% ipython --no-banner

In [1]: import numpy as np

In [2]: import numpy.linalg as la

In [3]: np.set_printoptions(precision=3, suppress=True, linewidth=120)

In [4]: out = np.array([[-4, 1, -8, -6, 2, 1, 8], [5, -1, 9, -2, 4, -8, -9]])

In [5]: m1 = out.T @ out

In [6]: m1
Out[6]: 
array([[  41,   -9,   77,   14,   12,  -44,  -77],
       [  -9,    2,  -17,   -4,   -2,    9,   17],
       [  77,  -17,  145,   30,   20,  -80, -145],
       [  14,   -4,   30,   40,  -20,   10,  -30],
       [  12,   -2,   20,  -20,   20,  -30,  -20],
       [ -44,    9,  -80,   10,  -30,   65,   80],
       [ -77,   17, -145,  -30,  -20,   80,  145]])

In [7]: # null space of dimension 5

In [8]: U, sig, vt = la.svd(m1, full_matrices=False)

In [9]: np.cumsum(sig ** 2) / np.sum(sig ** 2)
Out[9]: array([0.968, 1.   , 1.   , 1.   , 1.   , 1.   , 1.   ])

In [10]: np.allclose(U * sig @ vt, m1)
Out[10]: True

In [11]: np.abs(U[:, 0]).round(6).argmax()
Out[11]: np.int64(2)

In [12]: U.shape, sig.shape, vt.shape
Out[12]: ((7, 7), (7,), (7, 7))

In [13]: np.round(sig / sig[0], 3) + 0
Out[13]: array([1.   , 0.181, 0.   , 0.   , 0.   , 0.   , 0.   ])

In [14]: np.abs(vt[0])
Out[14]: array([0.325, 0.071, 0.61 , 0.103, 0.101, 0.354, 0.61 ])

In [15]: sig.round(3) + 0
Out[15]: array([387.928,  70.072,   0.   ,   0.   ,   0.   ,   0.   ,   0.   ])

In [16]: np.round(U.T @ m1 @ vt.T, 3) + 0
Out[16]: 
array([[387.928,   0.   ,   0.   ,   0.   ,   0.   ,   0.   ,   0.   ],
       [  0.   ,  70.072,   0.   ,   0.   ,   0.   ,   0.   ,   0.   ],
       [  0.   ,   0.   ,   0.   ,   0.   ,   0.   ,   0.   ,   0.   ],
       [  0.   ,   0.   ,   0.   ,   0.   ,   0.   ,   0.   ,   0.   ],
       [  0.   ,   0.   ,   0.   ,   0.   ,   0.   ,   0.   ,   0.   ],
       [  0.   ,   0.   ,   0.   ,   0.   ,   0.   ,   0.   ,   0.   ],
       [  0.   ,   0.   ,   0.   ,   0.   ,   0.   ,   0.   ,   0.   ]])

In [17]: np.round(U.T @ U, 3) + 0
Out[17]: 
array([[1., 0., 0., 0., 0., 0., 0.],
       [0., 1., 0., 0., 0., 0., 0.],
       [0., 0., 1., 0., 0., 0., 0.],
       [0., 0., 0., 1., 0., 0., 0.],
       [0., 0., 0., 0., 1., 0., 0.],
       [0., 0., 0., 0., 0., 1., 0.],
       [0., 0., 0., 0., 0., 0., 1.]])
